>>> import numpy as np
>>> np.set_printoptions(precision=2, suppress=True, linewidth=200, sign=" ")
>>> rnd = lambda a: np.round(a, 2) + 0
>>> M = np.array([[0, -8, 4, 12, 4],
...     [0, 0, 0, 0, 0],
...     [0, -8, 4, 12, 4],
...     [0, -10, 5, 15, 5]])
>>> print(M)
[[  0  -8   4  12   4]
 [  0   0   0   0   0]
 [  0  -8   4  12   4]
 [  0 -10   5  15   5]]
>>> r0 = np.array([2, 2, -2])
>>> print(np.convolve(M[2], r0))
[  0 -16  -8  48  24 -16  -8]
>>> other = np.array([[2, -3], [2, -1], [-2, 2]])
>>> feats = np.kron(np.eye(3, dtype=int), other)
>>> print(feats)
[[ 2 -3  0  0  0  0]
 [ 2 -1  0  0  0  0]
 [-2  2  0  0  0  0]
 [ 0  0  2 -3  0  0]
 [ 0  0  2 -1  0  0]
 [ 0  0 -2  2  0  0]
 [ 0  0  0  0  2 -3]
 [ 0  0  0  0  2 -1]
 [ 0  0  0  0 -2  2]]
>>> other = np.c_[feats[:, :1] @ np.array([[2]]), np.array([0, -3, -3, -3, -3, 1, 3, 2, 2])]
>>> print(other)
[[ 4  0]
 [ 4 -3]
 [-4 -3]
 [ 0 -3]
 [ 0 -3]
 [ 0  1]
 [ 0  3]
 [ 0  2]
 [ 0  2]]
>>> print(rnd(np.linalg.lstsq(feats, other[:, 0])[0]))
[ 2.  0.  0.  0.  0.  0.]
>>> print(rnd(np.linalg.norm(other - feats @ np.linalg.lstsq(feats, other)[0], axis=0)))
[ 0.    5.45]
>>> print(np.linalg.matrix_rank(other))
2
>>> print(rnd(np.linalg.norm(np.linalg.qr(feats)[0].T @ other, axis=0) ** 2 / ((other ** 2).sum(axis=0) + 1e-12)))
[ 1.    0.45]
>>> left, sigma, Vh = np.linalg.svd(M)
>>> evecs = Vh[:(sigma > 1e-8).sum()]
>>> rng = np.random.default_rng(93)
>>> x0 = M[3] + -1 * M[1] + rng.integers(2) * np.eye(5)[0]
>>> print(x0)
[  1. -10.   5.  15.   5.]
>>> print(rnd(evecs.T @ evecs))
[[ 0.    0.    0.    0.    0.  ]
 [ 0.    0.27 -0.13 -0.4  -0.13]
 [ 0.   -0.13  0.07  0.2   0.07]
 [ 0.   -0.4   0.2   0.6   0.2 ]
 [ 0.   -0.13  0.07  0.2   0.07]]
>>> print(rnd(np.linalg.norm(x0 - evecs.T @ evecs @ x0)))
1.0
>>> print(np.linalg.matrix_rank(np.vstack([M, x0])))
2
>>> t = np.radians(45)
>>> Rm = np.eye(6)
>>> Rm[5, 5] = Rm[0, 0] = np.cos(t)
>>> Rm[5, 0], Rm[0, 5] = -np.sin(t), np.sin(t)
>>> print(rnd(Rm))
[[ 0.71  0.    0.    0.    0.    0.71]
 [ 0.    1.    0.    0.    0.    0.  ]
 [ 0.    0.    1.    0.    0.    0.  ]
 [ 0.    0.    0.    1.    0.    0.  ]
 [ 0.    0.    0.    0.    1.    0.  ]
 [-0.71  0.    0.    0.    0.    0.71]]
>>> other = feats @ Rm.T
>>> print(rnd(np.linalg.det(Rm)), rnd(np.trace(Rm)))
1.0 5.41
>>> print(np.allclose(feats @ feats.T, other @ other.T))
True
